% ipython --no-banner

In [1]: import numpy as np

In [2]: import numpy.linalg as la

In [3]: np.set_printoptions(precision=3, suppress=True, linewidth=100, floatmode="fixed")

In [4]: O, _ = la.qr(np.array([[-0.7, 0.4, -0.6, -1.1, -0.8, -0.6, -0.2, 0.2],
   ...:     [-0.5, 1.2, 0.9, -0.5, 0.2, -1.1, 1.6, 0.6],
   ...:     [-0.1, -0.2, 0.8, 0.6, 0.9, -0.6, 1.1, -0.5],
   ...:     [-0.4, -0.1, 0.0, 0.4, 1.3, 1.5, -1.5, -0.7],
   ...:     [-0.2, 0.3, 2.1, 0.5, 0.3, 0.1, -1.5, 0.1],
   ...:     [-0.4, 0.0, 0.7, 0.5, -0.3, 0.5, -0.2, 1.2],
   ...:     [2.3, -0.1, -1.8, -0.2, -0.4, 0.9, -0.5, -0.9],
   ...:     [0.9, -0.5, 1.0, -1.1, 2.3, 0.0, 0.6, -0.6]]))

In [5]: m1 = O[:, :8]

In [6]: print(m1)
[[-0.261 -0.193  0.343  0.550 -0.178 -0.166 -0.300 -0.571]
 [-0.186 -0.847 -0.185  0.094  0.328  0.166  0.256  0.065]
 [-0.037  0.172 -0.258 -0.233  0.247  0.627 -0.125 -0.615]
 [-0.149  0.145  0.072 -0.162  0.785 -0.523 -0.157 -0.104]
 [-0.074 -0.199 -0.669 -0.213 -0.294 -0.338 -0.508 -0.049]
 [-0.149  0.067 -0.163 -0.202 -0.230 -0.372  0.719 -0.445]
 [ 0.857 -0.308  0.182 -0.178  0.017 -0.151 -0.051 -0.284]
 [ 0.335  0.237 -0.518  0.700  0.209 -0.053  0.162 -0.006]]

In [7]: A2 = la.inv(m1)

In [8]: np.allclose(A2, m1.T)
Out[8]: True

In [9]: print(np.round(m1 @ A2, 3) + 0)
[[1.000 0.000 0.000 0.000 0.000 0.000 0.000 0.000]
 [0.000 1.000 0.000 0.000 0.000 0.000 0.000 0.000]
 [0.000 0.000 1.000 0.000 0.000 0.000 0.000 0.000]
 [0.000 0.000 0.000 1.000 0.000 0.000 0.000 0.000]
 [0.000 0.000 0.000 0.000 1.000 0.000 0.000 0.000]
 [0.000 0.000 0.000 0.000 0.000 1.000 0.000 0.000]
 [0.000 0.000 0.000 0.000 0.000 0.000 1.000 0.000]
 [0.000 0.000 0.000 0.000 0.000 0.000 0.000 1.000]]
